In [1]: import numpy as np

In [2]: np.set_printoptions(precision=4, suppress=True, linewidth=120, legacy="1.25")

In [3]: r0 = np.array([-1, -2, 1, 0, -1, 1, -1, 2, 1])

In [4]: rng = np.random.default_rng(1792)

In [5]: E = np.outer(rng.normal(size=38), r0) + 0.05 * rng.normal(size=(38, 9))

In [6]: E
Out[6]: 
array([[ 0.5593,  1.3334, -0.6936,  0.016 ,  0.6898, -0.5602,  0.6269, -1.3227, -0.6722],
       [-0.5605, -1.2663,  0.6973,  0.0095, -0.7355,  0.556 , -0.6352,  1.2199,  0.573 ],
       [-0.0502, -0.2581,  0.0449, -0.0772, -0.1231,  0.1359, -0.199 ,  0.156 ,  0.0728],
       [ 0.3503,  0.5436, -0.2574,  0.0366,  0.3621, -0.2792,  0.2469, -0.5222, -0.3045],
       [ 2.0645,  4.0296, -1.9538,  0.0409,  2.0048, -2.0413,  1.9983, -3.9319, -1.913 ],
       [-2.1367, -4.3499,  2.1698, -0.0907, -2.1591,  2.0941, -2.216 ,  4.4029,  2.1601],
       [ 0.4385,  0.7496, -0.3944, -0.0573,  0.3791, -0.4161,  0.4014, -0.8552, -0.4281],
       [-1.8363, -3.7524,  1.9021, -0.0482, -1.8252,  1.7883, -1.8879,  3.7094,  1.8626],
       [ 0.4121,  0.829 , -0.4174,  0.0551,  0.3608, -0.4633,  0.3819, -0.8014, -0.4141],
       [ 0.8843,  1.7874, -0.8479,  0.0566,  0.8744, -0.8763,  0.9351, -1.7535, -0.855 ],
       [-1.3484, -2.5636,  1.2353,  0.041 , -1.2085,  1.2547, -1.2714,  2.5903,  1.2715],
       [-0.9568, -1.8425,  0.9177, -0.1353, -0.9652,  0.9093, -0.858 ,  1.8129,  0.9036],
       [-0.3348, -0.6386,  0.4012,  0.1002, -0.3476,  0.3051, -0.3373,  0.6383,  0.3634],
       [ 1.763 ,  3.813 , -1.8766,  0.0409,  1.8973, -1.8421,  1.8877, -3.7913, -1.8327],
       [ 0.1412,  0.2766, -0.1413, -0.0165,  0.1599, -0.1226,  0.1361, -0.269 , -0.2105],
       [-0.738 , -1.5203,  0.8726, -0.0176, -0.8043,  0.7447, -0.6854,  1.4799,  0.7294],
       [ 0.5898,  1.2485, -0.5348, -0.0609,  0.6085, -0.5756,  0.5436, -1.1221, -0.6759],
       [-1.4111, -2.8766,  1.4982, -0.0337, -1.398 ,  1.5354, -1.4509,  2.8395,  1.4529],
       [ 0.1643,  0.3539, -0.2407,  0.0067,  0.2126, -0.2555,  0.145 , -0.2957, -0.2366],
       [-1.2327, -2.5916,  1.265 ,  0.1187, -1.368 ,  1.2886, -1.3065,  2.5837,  1.366 ],
       [ 0.5709,  1.0357, -0.4993, -0.0114,  0.4839, -0.5784,  0.6056, -1.1066, -0.524 ],
       [ 0.0562,  0.1634, -0.0914,  0.0362,  0.0481, -0.0173,  0.0624, -0.248 , -0.1103],
       [ 0.3309,  0.8076, -0.4825,  0.0343,  0.3921, -0.3563,  0.4386, -0.7592, -0.4174],
       [ 1.4   ,  3.079 , -1.525 ,  0.0225,  1.5878, -1.5158,  1.5023, -3.0421, -1.4293],
       [-0.5035, -1.1469,  0.5308, -0.0359, -0.6655,  0.5962, -0.5043,  1.1873,  0.5976],
       [ 0.7474,  1.4871, -0.6395, -0.0991,  0.7321, -0.7279,  0.6406, -1.4872, -0.8121],
       [-0.7161, -1.3964,  0.704 , -0.0252, -0.7849,  0.7452, -0.7518,  1.5072,  0.6831],
       [-0.0295, -0.2012,  0.1003, -0.0271, -0.1626,  0.1012, -0.0711,  0.1057,  0.1814],
       [ 0.1821,  0.391 , -0.2598, -0.1104,  0.2432, -0.3284,  0.2351, -0.4978, -0.2963],
       [-0.5661, -1.464 ,  0.7798, -0.1684, -0.695 ,  0.7119, -0.6629,  1.4156,  0.7491],
       [-1.5876, -3.1202,  1.6046, -0.0661, -1.5933,  1.6264, -1.5722,  3.1759,  1.7026],
       [-0.0151,  0.0139, -0.0316,  0.0072,  0.0564, -0.0078, -0.0113, -0.0556, -0.094 ],
       [ 0.7211,  1.6089, -0.8162,  0.0178,  0.7508, -0.8325,  0.808 , -1.6112, -0.7714],
       [-0.2076, -0.3071,  0.1311, -0.0066, -0.2582,  0.029 , -0.0961,  0.3381,  0.1196],
       [-1.0671, -2.3324,  1.1037,  0.0468, -1.162 ,  1.0895, -1.1391,  2.2815,  1.1491],
       [-0.663 , -1.37  ,  0.7431, -0.0198, -0.6322,  0.7124, -0.6118,  1.3726,  0.6654],
       [-0.7467, -1.4212,  0.7804,  0.0639, -0.7571,  0.6832, -0.7054,  1.3983,  0.732 ],
       [ 0.8409,  1.8192, -0.7791, -0.0013,  0.8081, -0.8719,  0.8106, -1.751 , -0.8427]])

In [7]: out = np.c_[E[:, :6] @ np.array([[2, 0, 2, 0, 1, 0],
   ...:     [0, 2, 2, 1, 2, 2],
   ...:     [1, 2, 0, 1, 0, 0],
   ...:     [2, 2, 0, 1, 1, 2],
   ...:     [0, 2, 1, 2, 1, 2],
   ...:     [2, 0, 1, 2, 0, 1]]), np.array([1, 2, 1, 1, 3, -3, -2, 1, -2, 2, -3, 2, -3, -1, 2, 2, 2, -1, -3, -1, 2, 0, 0, 0, 0, -3, 2, -1, -3, 3, 1, -1, 2, 0, -3, 2, -3, -2])]

In [8]: out
Out[8]: 
array([[ -0.6632,   2.6914,   3.915 ,   0.9152,   3.9319,   3.5183,   1.    ],
       [  0.7073,  -2.5901,  -3.833 ,  -0.9186,  -3.8191,  -3.4286,   2.    ],
       [  0.0619,  -0.827 ,  -0.6037,  -0.2647,  -0.7667,  -0.7809,   1.    ],
       [ -0.0421,   1.3697,   1.8707,   0.4886,   1.8362,   1.6054,   1.    ],
       [ -1.8255,   8.2429,  12.1516,   2.0437,  12.1693,  10.1092,   3.    ],
       [  1.9034,  -8.8597, -13.0382,  -2.4007, -13.0863, -11.1052,  -3.    ],
       [ -0.4643,   1.3539,   2.3391,   0.2238,   2.2594,   1.7266,  -2.    ],
       [  1.7095,  -7.4474, -11.2143,  -1.9723, -11.2145,  -9.4633,   1.    ],
       [ -0.4095,   1.6551,   2.3798,   0.2617,   2.4861,   2.0266,  -2.    ],
       [ -0.7186,   3.741 ,   5.3415,   0.9924,   5.3901,   4.5606,   2.    ],
       [  1.1298,  -4.9917,  -7.7779,  -1.195 ,  -7.6432,  -6.2076,  -3.    ],
       [  0.5521,  -4.0505,  -5.6545,  -1.1719,  -5.7423,  -4.9767,   2.    ],
       [  0.542 ,  -0.9697,  -1.9894,  -0.2223,  -1.8595,  -1.467 ,  -3.    ],
       [ -1.953 ,   7.7492,  11.2073,   2.0878,  11.3272,   9.6603,  -1.    ],
       [ -0.1371,   0.5574,   0.8729,   0.1935,   0.8378,   0.7175,   2.    ],
       [  0.8507,  -2.9392,  -4.5762,  -0.7845,  -4.6005,  -3.9397,   2.    ],
       [ -0.6282,   2.5226,   3.7095,   0.7186,   3.6345,   3.0168,   2.    ],
       [  1.6794,  -5.6202,  -8.438 ,  -1.1373,  -8.5961,  -7.0813,  -1.    ],
       [ -0.4097,   0.6649,   0.9935,   0.0341,   1.0914,   0.8909,  -3.    ],
       [  1.6141,  -5.1518,  -7.728 ,  -1.3667,  -7.6652,  -6.3931,  -1.    ],
       [ -0.5372,   2.0177,   3.1186,   0.336 ,   3.1147,   2.4379,   2.    ],
       [  0.0588,   0.3125,   0.47  ,   0.1697,   0.4673,   0.478 ,   0.    ],
       [ -0.4648,   1.503 ,   2.3129,   0.4309,   2.3725,   2.1116,   0.    ],
       [ -1.7115,   6.3287,   9.0302,   1.7206,   9.1684,   7.8629,   0.    ],
       [  0.6444,  -2.6348,  -3.3702,  -0.7905,  -3.4987,  -3.1003,   0.    ],
       [ -0.7987,   2.9613,   4.4732,   0.757 ,   4.3546,   3.5123,  -3.    ],
       [  0.7117,  -3.0052,  -4.2647,  -0.7971,  -4.3191,  -3.6679,   2.    ],
       [  0.1894,  -0.5813,  -0.5229,  -0.2509,  -0.6217,  -0.6807,  -1.    ],
       [ -0.773 ,   0.528 ,   1.061 ,  -0.1495,   1.0969,   0.7193,  -3.    ],
       [  0.7347,  -3.0953,  -4.0433,  -0.8188,  -4.3575,  -3.943 ,   3.    ],
       [  1.5498,  -6.35  ,  -9.3826,  -1.5156,  -9.4874,  -7.9329,   1.    ],
       [ -0.0631,   0.0917,   0.0462,   0.0866,   0.0764,   0.1472,  -1.    ],
       [ -1.0035,   3.1226,   4.5783,   0.647 ,   4.7075,   3.9225,   2.    ],
       [ -0.2393,  -0.8814,  -1.2586,  -0.6409,  -1.0866,  -1.1147,   0.    ],
       [  1.2422,  -4.6878,  -6.8716,  -1.3269,  -6.8471,  -5.8057,  -3.    ],
       [  0.8023,  -2.5578,  -3.9858,  -0.4863,  -4.055 ,  -3.3316,   2.    ],
       [  0.7812,  -2.6679,  -4.4097,  -0.7247,  -4.2823,  -3.5455,  -3.    ],
       [ -0.8437,   3.6938,   5.2565,   0.9112,   5.2862,   4.3802,  -2.    ]])

In [9]: np.linalg.norm(np.linalg.qr(E)[0].T @ out, axis=0) ** 2 / ((out ** 2).sum(axis=0) + 1e-12)
Out[9]: array([1.    , 1.    , 1.    , 1.    , 1.    , 1.    , 0.4084])

In [10]: np.round(np.linalg.lstsq(E, out[:, 0])[0], 4) + 0
Out[10]: array([2., 0., 1., 2., 0., 2., 0., 0., 0.])

In [11]: np.linalg.matrix_rank(out)
Out[11]: 6

In [12]: np.round(np.linalg.norm(out - E @ np.linalg.lstsq(E, out)[0], axis=0), 4) + 0
Out[12]: array([0.    , 0.    , 0.    , 0.    , 0.    , 0.    , 9.4829])
